>>> import numpy as np
>>> np.set_printoptions(suppress=True, linewidth=200)
>>> A = np.load("test15.npy")
>>> A
array([[4, 9, 0, 0, 0, 0],
       [0, 7, 0, 0, 0, 0],
       [7, 1, 0, 0, 0, 0],
       [0, 0, 4, 9, 0, 0],
       [0, 0, 0, 7, 0, 0],
       [0, 0, 7, 1, 0, 0],
       [0, 0, 0, 0, 4, 9],
       [0, 0, 0, 0, 0, 7],
       [0, 0, 0, 0, 7, 1]])
>>> out = np.c_[A[:, :4] @ np.array([[-1, 0, 2, 0], [2, 2, 2, 0], [-1, 0, -2, -1], [1, -2, -2, 0]]), np.array([3, 2, 3, 2, 2, 3, 0, 3, 1])]
>>> out
array([[ 14,  18,  26,   0,   3],
       [ 14,  14,  14,   0,   2],
       [ -5,   2,  16,   0,   3],
       [  5, -18, -26,  -4,   2],
       [  7, -14, -14,   0,   2],
       [ -6,  -2, -16,  -7,   3],
       [  0,   0,   0,   0,   0],
       [  0,   0,   0,   0,   3],
       [  0,   0,   0,   0,   1]])
>>> np.round(np.linalg.norm(out - A @ np.linalg.lstsq(A, out)[0], axis=0), 3) + 0
array([0.   , 0.   , 0.   , 0.   , 2.895])
>>> x = np.array([3, -2, -2, 3, -2, 3])
>>> target = A @ x
>>> np.round(np.linalg.pinv(A) @ A, 3) + 0
array([[1., 0., 0., 0., 0., 0.],
       [0., 1., 0., 0., 0., 0.],
       [0., 0., 1., 0., 0., 0.],
       [0., 0., 0., 1., 0., 0.],
       [0., 0., 0., 0., 1., 0.],
       [0., 0., 0., 0., 0., 1.]])
>>> np.round(np.linalg.solve(A.T @ A, A.T @ target), 3)
array([ 3., -2., -2.,  3., -2.,  3.])
>>> rng = np.random.default_rng(631)
>>> target = target + 0.1 * rng.normal(size=9)
>>> target.round(3)
array([ -5.992, -13.84 ,  19.127,  18.978,  21.074, -10.95 ,  19.157,  21.207, -11.032])
>>> beta, *_ = np.linalg.lstsq(A, target)
>>> [round(float(np.linalg.norm(np.linalg.solve(A.T @ A + lam * np.eye(6), A.T @ target))), 2) for lam in (0, 1, 10, 100)]
[6.26, 6.14, 5.24, 2.34]
>>> np.round(A.T @ (target - A @ beta), 3) + 0
array([0., 0., 0., 0., 0., 0.])
>>> beta.round(3)
array([ 3.01 , -1.993, -1.997,  3.002, -2.01 ,  3.025])
>>> out = A / np.sqrt((A ** 2).mean(axis=1, keepdims=True))
>>> np.round(A - A.mean(axis=1, keepdims=True), 3)
array([[ 1.833,  6.833, -2.167, -2.167, -2.167, -2.167],
       [-1.167,  5.833, -1.167, -1.167, -1.167, -1.167],
       [ 5.667, -0.333, -1.333, -1.333, -1.333, -1.333],
       [-2.167, -2.167,  1.833,  6.833, -2.167, -2.167],
       [-1.167, -1.167, -1.167,  5.833, -1.167, -1.167],
       [-1.333, -1.333,  5.667, -0.333, -1.333, -1.333],
       [-2.167, -2.167, -2.167, -2.167,  1.833,  6.833],
       [-1.167, -1.167, -1.167, -1.167, -1.167,  5.833],
       [-1.333, -1.333, -1.333, -1.333,  5.667, -0.333]])
>>> np.linalg.matrix_rank(out) == np.linalg.matrix_rank(A)
np.True_
>>> np.round(np.linalg.norm(out, axis=1), 3)
array([2.449, 2.449, 2.449, 2.449, 2.449, 2.449, 2.449, 2.449, 2.449])
>>> out = A[0, 0] * A[1:] - np.outer(A[1:, 0], A[0])
>>> out
array([[  0,  28,   0,   0,   0,   0],
       [  0, -59,   0,   0,   0,   0],
       [  0,   0,  16,  36,   0,   0],
       [  0,   0,   0,  28,   0,   0],
       [  0,   0,  28,   4,   0,   0],
       [  0,   0,   0,   0,  16,  36],
       [  0,   0,   0,   0,   0,  28],
       [  0,   0,   0,   0,  28,   4]])
>>> np.linalg.matrix_rank(out), np.linalg.matrix_rank(A)
(np.int64(5), np.int64(6))
>>> A[:, 0] / A[0, 0]
array([1.  , 0.  , 1.75, 0.  , 0.  , 0.  , 0.  , 0.  , 0.  ])
>>> data = np.loadtxt("a.csv", delimiter=",")
>>> data
array([[2., 0., 2.],
       [0., 8., 4.],
       [2., 4., 4.]])
>>> np.argsort(-np.linalg.norm(data, axis=0).round(6), kind="stable")[:3]
array([1, 2, 0])
>>> np.unique(data.round(6), axis=0).shape
(3, 3)
>>> w1 = np.array([[2, 3, -1, -1, -2, -1], [-1, -3, 3, 3, 2, 2], [1, -2, 3, -2, -2, 3]])
>>> beta = np.array([3, 0, -1, 1, -2, 0])
>>> H = np.maximum(data @ w1 + beta, 0)
>>> (H > 0).astype(int)
array([[1, 1, 1, 0, 0, 1],
       [0, 0, 1, 1, 1, 1],
       [1, 0, 1, 1, 0, 1]])
>>> C = np.array([[2, 1], [-2, 1], [-1, 1], [-3, 3], [-2, -2], [1, -3]])
>>> w1 @ C
array([[  5,   8],
       [-10,  -2],
       [ 16,  -9]])
>>> left, sig, Vh = np.linalg.svd(data)
>>> evecs = Vh[:(sig > 1e-8).sum()]
>>> x = data[0] + 3 * data[2] + rng.integers(2) * np.eye(3)[2]
>>> x
array([ 8., 12., 14.])
>>> np.round(np.diag(evecs.T @ evecs), 3)
array([0.556, 0.889, 0.556])
>>> np.allclose(evecs.T @ evecs @ x, x)
True
>>> np.linalg.matrix_rank(np.vstack([data, x]))
np.int64(2)
>>> def softmax(z):
...     e = np.exp(z - z.max(axis=-1, keepdims=True))
...     return e / e.sum(axis=-1, keepdims=True)
... 
>>> np.round(softmax(data).sum(axis=1), 3)
array([1., 1., 1.])
>>> S = data @ data.T / np.sqrt(3)
>>> np.round(softmax(S)[0] @ data, 3)
array([1.834, 4.   , 3.834])
>>> softmax(S).round(6).argmax(axis=1)
array([2, 1, 1])
>>> np.round(softmax(S + np.triu(np.full(S.shape, -np.inf), 1)), 3) + 0
array([[1.   , 0.   , 0.   ],
       [0.   , 1.   , 0.   ],
       [0.   , 0.999, 0.001]])
>>> E = np.load("block14.npy")
>>> E
array([[ 0.5, -1.8, -0.4, -0.5],
       [ 0. , -0.1,  0.4, -1.4],
       [ 2.1,  0.4, -0.1, -0.6],
       [ 1.3, -0.2, -1. ,  0.7]])
>>> idx = rng.permutation(4)
>>> idx
array([0, 1, 2, 3])
>>> out = E[idx][:, idx]
>>> np.allclose(out, E)
True
>>> out
array([[ 0.5, -1.8, -0.4, -0.5],
       [ 0. , -0.1,  0.4, -1.4],
       [ 2.1,  0.4, -0.1, -0.6],
       [ 1.3, -0.2, -1. ,  0.7]])
>>> feats = np.load("run4.npy")
>>> feats
array([[13.,  0.,  9.],
       [ 0.,  4.,  0.],
       [ 9.,  0., 13.]])
>>> x = np.array([0, 0, 3])
>>> target = feats @ x
>>> target
array([27.,  0., 39.])
>>> np.round(np.linalg.solve(feats, feats[:, 0]), 3) + 0
array([1., 0., 0.])
>>> evals, evecs = np.linalg.eig(feats)
>>> np.round(np.sort(np.linalg.eigvals(feats.T)), 3)
array([ 4.,  4., 22.])
>>> evals
array([22.,  4.,  4.])
>>> np.round(np.sort(np.linalg.eigvals(feats @ feats)), 3)
array([ 16.,  16., 484.])
>>> np.round(np.sort(np.linalg.eigvals(np.linalg.inv(feats))), 3)
array([0.045, 0.25 , 0.25 ])
>>> out = np.array([[2, -2], [2, 2]])
>>> mat = np.tile(out, (2, 2))
>>> mat
array([[ 2, -2,  2, -2],
       [ 2,  2,  2,  2],
       [ 2, -2,  2, -2],
       [ 2,  2,  2,  2]])
>>> left, sig, Vh = np.linalg.svd(mat)
>>> evecs = Vh[:(sig > 1e-8).sum()]
>>> x = mat[3] + 4 * mat[2] + rng.integers(2) * np.eye(4)[2]
>>> x
array([10., -6., 10., -6.])
>>> np.round(np.diag(evecs.T @ evecs), 3)
array([0.5, 0.5, 0.5, 0.5])
>>> np.linalg.matrix_rank(np.vstack([mat, x]))
np.int64(2)
>>> np.allclose(evecs.T @ evecs @ x, x)
True
>>> gram = mat.T @ mat
>>> np.round(np.linalg.eigvalsh(gram)[::-1], 3)
array([32., 32.,  0.,  0.])
>>> (mat @ mat.T).shape
(4, 4)
>>> np.round(np.linalg.svd(mat, compute_uv=False) ** 2, 3) + 0
array([32., 32.,  0.,  0.])
>>> idx = rng.permutation(3)
>>> idx
array([1, 0, 2])
>>> out = feats[idx][:, idx]
>>> round(np.linalg.det(out), 3), round(float(np.linalg.det(feats[idx])), 3)
(np.float64(352.0), -352.0)
>>> np.allclose(out, feats)
False
>>> np.diag(out)
array([ 4., 13., 13.])
>>> out
array([[ 4.,  0.,  0.],
       [ 0., 13.,  9.],
       [ 0.,  9., 13.]])
>>> J = np.load("w.npy")
>>> J.round(3)
array([[-0.09 , -0.701,  0.707],
       [-0.09 , -0.701, -0.707],
       [ 0.992, -0.128,  0.   ]])
>>> np.round(np.linalg.norm(J, "nuc"), 3)
np.float64(3.0)
>>> round(np.linalg.norm(J[2], 1), 3), round(float(np.linalg.norm(J[2], np.inf)), 3)
(np.float64(1.119), 0.992)
>>> round(J[2] @ J[1], 3)
np.float64(0.0)
>>> np.linalg.norm(J, axis=1).argmax()
np.int64(0)
>>> round(np.linalg.norm(J, 1), 3), round(float(np.linalg.norm(J, np.inf)), 3)
(np.float64(1.53), 1.499)
>>> Q, Rm = np.linalg.qr(J)
>>> np.allclose(Rm.T @ Rm, J.T @ J)
True
>>> round(float(abs(Rm[0, 0])), 3), round(np.linalg.norm(J[:, 0]), 3)
(1.0, np.float64(1.0))
>>> Q.shape, Rm.shape
((3, 3), (3, 3))
>>> np.round(Q @ Rm, 3) + 0
array([[-0.09 , -0.701,  0.707],
       [-0.09 , -0.701, -0.707],
       [ 0.992, -0.128,  0.   ]])
>>> r0 = np.array([0, 1, 0])
>>> out = J + np.outer(r0, np.eye(3)[0])
>>> round(np.linalg.det(out) / np.linalg.det(J), 3), round(float(1 + np.linalg.solve(J, r0)[0]), 3)
(np.float64(0.91), 0.91)
>>> np.linalg.matrix_rank(np.linalg.inv(out) - np.linalg.inv(J), tol=1e-8)
np.int64(1)
>>> np.linalg.matrix_rank(out - J)
np.int64(1)
>>> out.round(3)
array([[-0.09 , -0.701,  0.707],
       [ 0.91 , -0.701, -0.707],
       [ 0.992, -0.128,  0.   ]])
>>> x = np.array([1, 1, 0])
>>> target = J @ x
>>> target.round(3)
array([-0.792, -0.792,  0.864])
>>> np.round(np.linalg.solve(J, J[:, 1]), 3) + 0
array([0., 1., 0.])
>>> np.round(np.linalg.solve(J.T, J[0]), 3) + 0
array([1., 0., 0.])
>>> np.round(np.linalg.solve(J, -2 * target), 3) + 0
array([-2., -2.,  0.])
>>> x = np.array([0, -2, 1])
>>> target = J @ x
>>> beta, lr = np.zeros(3), 1 / np.linalg.norm(J, 2) ** 2
>>> for i in range(150):
...     beta -= lr * J.T @ (J @ beta - target)
...     if i % 50 == 0: print(i, round(np.linalg.norm(J @ beta - target), 3))
... 
0 0.0
50 0.0
100 0.0
>>> beta.round(3) + 0
array([ 0., -2.,  1.])
